$ python -q
>>> import numpy as np
>>> np.set_printoptions(precision=2, suppress=True, linewidth=100)
>>> K = np.array([[-4.73, 6.43, -3.98],
...     [-0.13, 0.74, 0.22],
...     [-5.72, 7.33, -5.8],
...     [0.45, -2.01, -1.97],
...     [-0.07, 0.59, 0.24],
...     [-1.78, 0.86, -2.93],
...     [2.67, -4.59, 2.12],
...     [2.97, -3.28, 3.25],
...     [5.33, -6.87, 4.93],
...     [-7.45, 9.15, -7.8],
...     [1.47, -2.17, 0.48],
...     [1.79, -2.79, 0.91]])
>>> C = K[[2, 4]].astype(float)
>>> for _ in range(5):
...     z = np.linalg.norm(K[:, None] - C, axis=-1).argmin(axis=1)
...     C = np.array([K[z == j].mean(axis=0) for j in range(2)])
... 
>>> z
array([0, 1, 0, 1, 1, 1, 1, 1, 1, 0, 1, 1])
>>> np.abs(C[1] - C[0]).argmax()
np.int64(1)
>>> C[1] - C[0]
array([ 7.38, -9.81,  6.67])
>>> C
array([[-5.97,  7.64, -5.86],
       [ 1.41, -2.17,  0.81]])
>>> D = np.linalg.norm(K[:, None] - K[None], axis=-1)
>>> np.linalg.matrix_rank(D ** 2)
np.int64(5)
>>> (D + 1e9 * np.eye(12)).round(6).argmin(axis=1)
array([ 2,  4,  0, 10,  1,  1,  7,  6,  6,  2, 11, 10])
>>> D[5].round(6).argsort(kind="stable")[:4]
array([5, 1, 4, 3])
>>> Ac = K - K.mean(axis=0)
>>> V = np.linalg.svd(Ac)[2][:2]
>>> other = Ac - Ac @ V.T @ V
>>> np.diag(V.T @ V)
array([0.28, 0.84, 0.88])
>>> other.std(axis=0)
array([0.12, 0.06, 0.05])
>>> F = np.array([[3, -9, 9], [3, -9, 9], [5, -3, 7], [-3, -9, 3]])
>>> # rows 0 and 1 are equal
>>> r = np.linalg.matrix_rank(F)
>>> r
np.int64(2)
>>> ns = np.linalg.svd(F)[2][r:].T
>>> [int(np.linalg.matrix_rank(F[:i])) for i in range(1, len(F) + 1)]
[1, 1, 2, 2]
>>> np.linalg.matrix_rank(F.T @ F), np.linalg.matrix_rank(F @ F.T)
(np.int64(2), np.int64(2))
>>> [int(np.linalg.matrix_rank(F[:, :j + 1])) for j in range(3)]
[1, 2, 2]
>>> np.round(F @ ns, 2) + 0
array([[0.],
       [0.],
       [0.],
       [0.]])
>>> ns.shape
(3, 1)
>>> round(np.trace(np.linalg.pinv(F) @ F), 2)
np.float64(2.0)
>>> np.unique(F.round(6), axis=0).shape
(3, 3)
>>> np.abs(np.diag(np.linalg.qr(F)[1])) > 1e-9
array([ True,  True, False])
>>> F @ np.linalg.pinv(F) @ F
array([[ 3., -9.,  9.],
       [ 3., -9.,  9.],
       [ 5., -3.,  7.],
       [-3., -9.,  3.]])
>>> np.linalg.lstsq(F[:-1].T, F[-1])[2]
np.int32(2)
>>> other = np.array([[4, 8, -9], [-3, -3, 9], [-1, -1, 6]])
>>> np.einsum("ij,ij->i", F, F)
array([171, 171,  83,  99])
>>> np.einsum("ik,kj->ij", F, other)
array([[ 30,  42, -54],
       [ 30,  42, -54],
       [ 22,  42, -30],
       [ 12,   0, -36]])
>>> F @ other
array([[ 30,  42, -54],
       [ 30,  42, -54],
       [ 22,  42, -30],
       [ 12,   0, -36]])
>>> np.vstack([F, other.T]).shape
(7, 3)
>>> np.linalg.cond(F) > 100
np.True_
>>> np.linalg.matrix_rank(F, rtol=0.1)
np.int64(2)
>>> E = np.array([[2, -2, 2, 0], [1, -2, 0, -3], [3, 1, 1, 2], [3, 1, 2, -1]])
>>> rng = np.random.default_rng(523)
>>> z = rng.permutation(4)
>>> z
array([2, 1, 3, 0])
>>> other = E[z][:, z]
>>> other
array([[ 1,  1,  2,  3],
       [ 0, -2, -3,  1],
       [ 2,  1, -1,  3],
       [ 2, -2,  0,  2]])
>>> np.trace(other)
np.int64(0)
>>> np.diag(other)
array([ 1, -2, -1,  2])
>>> np.sort(np.abs(np.linalg.eigvals(other)))
array([1.33, 2.95, 2.95, 4.83])
>>> np.allclose(other, E)
False
>>> vec = np.array([-1, -3, 0, 2])
>>> target = E @ vec
>>> target
array([ 4, -1, -2, -8])
>>> np.round(np.linalg.solve(E, E[:, 1]), 2) + 0
array([0., 1., 0., 0.])
>>> J = np.load("a.npy")
>>> J
array([[ -9.97,  -0.7 ,  10.49],
       [-11.69,  -0.85,   9.99],
       [-12.07,  -1.27,   9.57],
       [ -9.48,  -0.32,  10.43],
       [ -9.16,  -0.2 ,  10.53],
       [ -9.86,  -0.22,  11.02],
       [ -9.71,  -0.76,  10.45],
       [ -9.75,  -0.51,   9.94],
       [-10.59,  -0.28,   9.82],
       [-10.39,   0.98,  11.91],
       [-10.24,  -1.35,  10.32],
       [ -9.03,   0.03,  10.03],
       [ -9.02,   0.69,  12.49],
       [ -9.87,  -0.21,  11.4 ],
       [-10.04,  -0.91,  11.42],
       [-10.89,  -0.72,   7.88],
       [-10.86,   1.11,  10.39],
       [ -8.3 ,  -1.18,   8.31],
       [-11.35,   0.87,   9.26],
       [ -8.23,  -1.02,  10.92],
       [-11.5 ,   1.58,  11.43],
       [-10.39,  -2.37,   9.08],
       [ -9.13,   1.06,  11.14],
       [ -9.35,   0.14,  10.15],
       [-10.71,   1.7 ,   9.93]])
>>> proj = J @ np.linalg.solve(J.T @ J, J.T)
>>> np.linalg.matrix_rank(np.eye(25) - proj)
np.int64(22)
>>> np.diag(proj)
array([0.05, 0.12, 0.2 , 0.05, 0.06, 0.06, 0.06, 0.04, 0.06, 0.12, 0.1 , 0.04, 0.22, 0.07, 0.1 ,
       0.21, 0.13, 0.07, 0.21, 0.19, 0.19, 0.25, 0.13, 0.04, 0.23])
>>> proj @ J[:, 1]
array([-0.7 , -0.85, -1.27, -0.32, -0.2 , -0.22, -0.76, -0.51, -0.28,  0.98, -1.35,  0.03,  0.69,
       -0.21, -0.91, -0.72,  1.11, -1.18,  0.87, -1.02,  1.58, -2.37,  1.06,  0.14,  1.7 ])
>>> np.allclose(proj @ proj, proj)
True
>>> vec = np.array([0, 0, -4, 0])
>>> np.linalg.norm(E @ vec) <= np.linalg.norm(E, 2) * np.linalg.norm(vec) + 1e-9
np.True_
>>> E @ (2 * vec)
array([-16,   0,  -8, -16])
>>> E @ np.eye(4)[3]
array([ 0., -3.,  2., -1.])
>>> np.einsum("ij,j->i", E, vec)
array([-8,  0, -4, -8])
>>> E * vec
array([[ 0,  0, -8,  0],
       [ 0,  0,  0,  0],
       [ 0,  0, -4,  0],
       [ 0,  0, -8,  0]])
>>> E @ np.ones(4)
array([ 2., -4.,  7.,  5.])
>>> m1 = np.load("block3.npy")
>>> m1
array([[ 5, -2,  1],
       [-2,  1, -1],
       [ 1, -1,  2]])
>>> # looks like rank 2
>>> W = np.array([[-3, -5, 5, -7, -5, 9],
...     [-5, -9, -1, -5, -2, -4],
...     [8, -1, 4, -2, -7, -3]])
>>> beta = np.array([1, 3, 2, 0, 3, 3])
>>> H = np.maximum(m1 @ W + beta, 0)
>>> np.linalg.matrix_rank(H)
np.int64(3)
>>> C = np.array([[0, 3], [3, 0], [2, 1], [3, 3], [1, 1], [2, 3]])
>>> (H @ C).round(6).argmax(axis=1)
array([1, 0, 1])
>>> u, g = m1[0], m1[1]
>>> u @ g
np.int64(-13)
>>> u @ u
np.int64(30)
>>> pr = (u @ g) / (u @ u) * u
>>> round(float((g - pr) @ u), 2)
0.0
>>> np.outer(u, g)
array([[-10,   5,  -5],
       [  4,  -2,   2],
       [ -2,   1,  -1]])
>>> pr
array([-2.17,  0.87, -0.43])
>>> vec = np.array([0, 0, 3])
>>> m1 @ vec
array([ 3, -3,  6])
>>> m1 * vec
array([[ 0,  0,  3],
       [ 0,  0, -3],
       [ 0,  0,  6]])
>>> (m1 @ vec).argmax()
np.int64(2)
>>> m1 @ np.ones(3)
array([ 4., -2.,  2.])
>>> np.einsum("ij,j->i", m1, vec)
array([ 3, -3,  6])
>>> feats = np.load("data.npy")
>>> feats
array([[-3, -2, -1,  0],
       [ 1,  2,  3,  4],
       [ 5,  6,  7,  8],
       [ 9, 10, 11, 12]])
>>> # looks like rank 2
>>> np.unique(feats.round(6), axis=0).shape
(4, 4)
>>> np.abs(np.diag(np.linalg.qr(feats)[1])) > 1e-9
array([ True,  True, False, False])
>>> np.allclose(feats[:-1].T @ np.linalg.lstsq(feats[:-1].T, feats[-1])[0], feats[-1])
True
>>> Uu, s, Vh = np.linalg.svd(feats)
>>> V = Vh[:(s > 1e-8).sum()]
>>> vec = feats[1] + 2 * feats[2] + rng.integers(2) * np.eye(4)[1]
>>> vec
array([11., 15., 17., 20.])
>>> np.linalg.matrix_rank(np.vstack([feats, vec]))
np.int64(3)
>>> V.T @ V
array([[ 0.7,  0.4,  0.1, -0.2],
       [ 0.4,  0.3,  0.2,  0.1],
       [ 0.1,  0.2,  0.3,  0.4],
       [-0.2,  0.1,  0.4,  0.7]])
>>> np.allclose(V.T @ V @ vec, vec)
False
>>> A = np.eye(4, dtype=int)[rng.permutation(4)] * np.array([-7, 1, 4, 3])
>>> A
array([[ 0,  1,  0,  0],
       [-7,  0,  0,  0],
       [ 0,  0,  4,  0],
       [ 0,  0,  0,  3]])
>>> # 3 blocks once reordered
>>> W = np.array([[-5, 9, 1, 0, 8],
...     [5, 5, -6, 6, -7],
...     [-5, 3, 4, 0, 2],
...     [-9, -1, -2, 1, 9]])
>>> beta = np.array([7, 4, 0, 0, 4])
>>> H = np.maximum(A @ W + beta, 0)
>>> H
array([[12,  9,  0,  6,  0],
       [42,  0,  0,  0,  0],
       [ 0, 16, 16,  0, 12],
       [ 0,  1,  0,  3, 31]])
>>> np.linalg.matrix_rank(H)
np.int64(4)
>>> C = np.array([[-1, 2, -2], [2, 1, 1], [-1, 3, 2], [-1, -1, 0], [0, 2, -2]])
>>> (H @ C).round(6).argmax(axis=1)
array([1, 1, 1, 1])
